In [1]: import numpy as np

In [2]: from numpy import linalg as LA

In [3]: np.set_printoptions(precision=2, suppress=True, linewidth=160)

In [4]: data = np.loadtxt("sample2.csv", delimiter=",")

In [5]: data
Out[5]: 
array([[ 0.,  2.,  0.,  4., -9.],
       [-2.,  0.,  8.,  5., -1.],
       [ 0., -8.,  0.,  4.,  6.],
       [-4., -5., -4.,  0., -5.],
       [ 9.,  1., -6.,  5.,  0.]])

In [6]: vec = np.array([2, 2, 3, 3, 2])

In [7]: h1 = np.maximum(data @ vec, 0)

In [8]: np.maximum(data @ (3 * vec), 0)
Out[8]: array([ 0., 99., 24.,  0., 51.])

In [9]: h1
Out[9]: array([ 0., 33.,  8.,  0., 17.])

In [10]: np.maximum(data @ vec, 0) - np.maximum(-data @ vec, 0)
Out[10]: array([ -2.,  33.,   8., -40.,  17.])

In [11]: np.tanh(data @ vec)
Out[11]: array([-0.96,  1.  ,  1.  , -1.  ,  1.  ])

In [12]: Q, _ = LA.qr(np.array([[0.8, 0.3, -2.2], [1.0, -1.8, 0.2], [1.1, -0.2, 0.1]]))

In [13]: vecs, _ = LA.qr(np.array([[0.4, 0.6, -1.2], [-0.3, -0.3, 0.8], [1.0, 0.8, 1.0]]))

In [14]: sv = 20 * 0.2 ** np.arange(3)

In [15]: W0 = Q[:, :3] * sv @ vecs[:3]

In [16]: W0
Out[16]: 
array([[ 4.46,  8.65, -0.02],
       [ 3.54, 10.39, -5.46],
       [ 4.52, 12.23, -1.32]])

In [17]: round(W0[0] @ W0[2], 2)
Out[17]: np.float64(125.96)

In [18]: LA.norm(W0, axis=1).argmax()
Out[18]: np.int64(2)

In [19]: LA.norm(W0, axis=0)
Out[19]: array([ 7.27, 18.23,  5.61])

In [20]: LA.norm(W0, axis=1)
Out[20]: array([ 9.73, 12.25, 13.11])

In [21]: B = W0 / LA.norm(W0, axis=1, keepdims=True)

In [22]: G = B @ B.T

In [23]: G
Out[23]: 
array([[1.  , 0.89, 0.99],
       [0.89, 1.  , 0.94],
       [0.99, 0.94, 1.  ]])

In [24]: LA.norm(B, axis=1)
Out[24]: array([1., 1., 1.])

In [25]: np.argwhere(np.triu(np.abs(G) > 0.95, 1))
Out[25]: array([[0, 2]])

In [26]: arr = np.loadtxt("data.csv", delimiter=",")

In [27]: arr
Out[27]: 
array([[1.  , 0.2 , 0.04],
       [0.2 , 1.  , 0.2 ],
       [0.04, 0.2 , 1.  ]])

In [28]: rng = np.random.default_rng(78524)

In [29]: lab = rng.permutation(3)

In [30]: B = arr[:, lab] * rng.choice([-1, 1], 3)

In [31]: B
Out[31]: 
array([[-0.04,  1.  ,  0.2 ],
       [-0.2 ,  0.2 ,  1.  ],
       [-1.  ,  0.04,  0.2 ]])

In [32]: U, _, vt = LA.svd(arr.T @ B)

In [33]: np.round(LA.lstsq(arr, B)[0], 2) + 0
Out[33]: 
array([[ 0.,  1.,  0.],
       [ 0.,  0.,  1.],
       [-1.,  0.,  0.]])

In [34]: np.round(U @ vt, 2) + 0
Out[34]: 
array([[ 0.,  1.,  0.],
       [ 0.,  0.,  1.],
       [-1.,  0.,  0.]])

In [35]: B = np.array([[7, 3], [3, 2], [9, 7]])

In [36]: arr @ B
Out[36]: 
array([[7.96, 3.68],
       [6.2 , 4.  ],
       [9.88, 7.52]])

In [37]: np.vstack([arr, B.T]).shape
Out[37]: (5, 3)

In [38]: np.einsum("ij->j", arr)
Out[38]: array([1.24, 1.4 , 1.24])

In [39]: B.T @ arr.T
Out[39]: 
array([[7.96, 6.2 , 9.88],
       [3.68, 4.  , 7.52]])

In [40]: Q, vecs = LA.qr(arr[:, :1])[0], LA.qr(arr[:, 1:])[0]

In [41]: sv = LA.svd(Q.T @ vecs, compute_uv=False)

In [42]: (sv > 0.9).sum()
Out[42]: np.int64(0)

In [43]: X = np.loadtxt("layer7.csv", delimiter=",")

In [44]: X
Out[44]: 
array([[ 1.01, -1.37, -2.65],
       [-0.02, -0.4 ,  0.12],
       [-1.02,  3.33,  1.78],
       [ 0.68, -1.22, -1.45],
       [-1.61,  4.55,  4.06],
       [-0.41,  1.7 ,  1.29],
       [ 0.59, -2.55, -0.92],
       [-0.31, -0.76, -0.16],
       [-0.5 ,  3.56,  0.85],
       [ 1.18, -1.71, -2.38],
       [ 0.49, -0.38, -0.71],
       [-1.11,  3.61,  2.19],
       [-1.06,  2.01,  2.5 ],
       [ 0.83, -2.38, -2.2 ],
       [-0.51,  2.52,  0.53],
       [ 0.71, -1.99, -1.6 ],
       [-0.61,  1.12,  1.32],
       [ 1.13, -4.  , -2.58],
       [ 0.09,  0.24, -0.16],
       [-0.28,  0.64,  0.71],
       [ 0.85, -2.59, -2.39],
       [ 0.41, -1.4 , -1.09],
       [ 0.25,  0.15, -0.76],
       [ 0.43, -0.77, -1.02]])

In [45]: vec = np.array([9, 6, -7])

In [46]: target = W0 @ vec

In [47]: target
Out[47]: array([ 92.2 , 132.35, 123.31])

In [48]: np.round(LA.solve(W0, W0[:, 2]), 2) + 0
Out[48]: array([0., 0., 1.])

In [49]: LA.solve(W0, -3 * target)
Out[49]: array([-27., -18.,  21.])

In [50]: B = np.c_[X[:, :2] @ np.array([[-2, 1], [2, -2]]), np.array([3, -2, 2, -1, -2, 1, -1, -3, -2, -2, -3, -1, 0, 1, 2, 3, 2, -2, -2, 2, 2, -1, 1, -3])]

In [51]: B
Out[51]: 
array([[ -4.76,   3.75,   3.  ],
       [ -0.76,   0.78,  -2.  ],
       [  8.7 ,  -7.68,   2.  ],
       [ -3.8 ,   3.12,  -1.  ],
       [ 12.32, -10.71,  -2.  ],
       [  4.22,  -3.81,   1.  ],
       [ -6.28,   5.69,  -1.  ],
       [ -0.9 ,   1.21,  -3.  ],
       [  8.12,  -7.62,  -2.  ],
       [ -5.78,   4.6 ,  -2.  ],
       [ -1.74,   1.25,  -3.  ],
       [  9.44,  -8.33,  -1.  ],
       [  6.14,  -5.08,   0.  ],
       [ -6.42,   5.59,   1.  ],
       [  6.06,  -5.55,   2.  ],
       [ -5.4 ,   4.69,   3.  ],
       [  3.46,  -2.85,   2.  ],
       [-10.26,   9.13,  -2.  ],
       [  0.3 ,  -0.39,  -2.  ],
       [  1.84,  -1.56,   2.  ],
       [ -6.88,   6.03,   2.  ],
       [ -3.62,   3.21,  -1.  ],
       [ -0.2 ,  -0.05,   1.  ],
       [ -2.4 ,   1.97,  -3.  ]])

In [52]: LA.norm(LA.qr(X)[0].T @ B, axis=0) ** 2 / ((B ** 2).sum(axis=0) + 1e-12)
Out[52]: array([1.  , 1.  , 0.06])
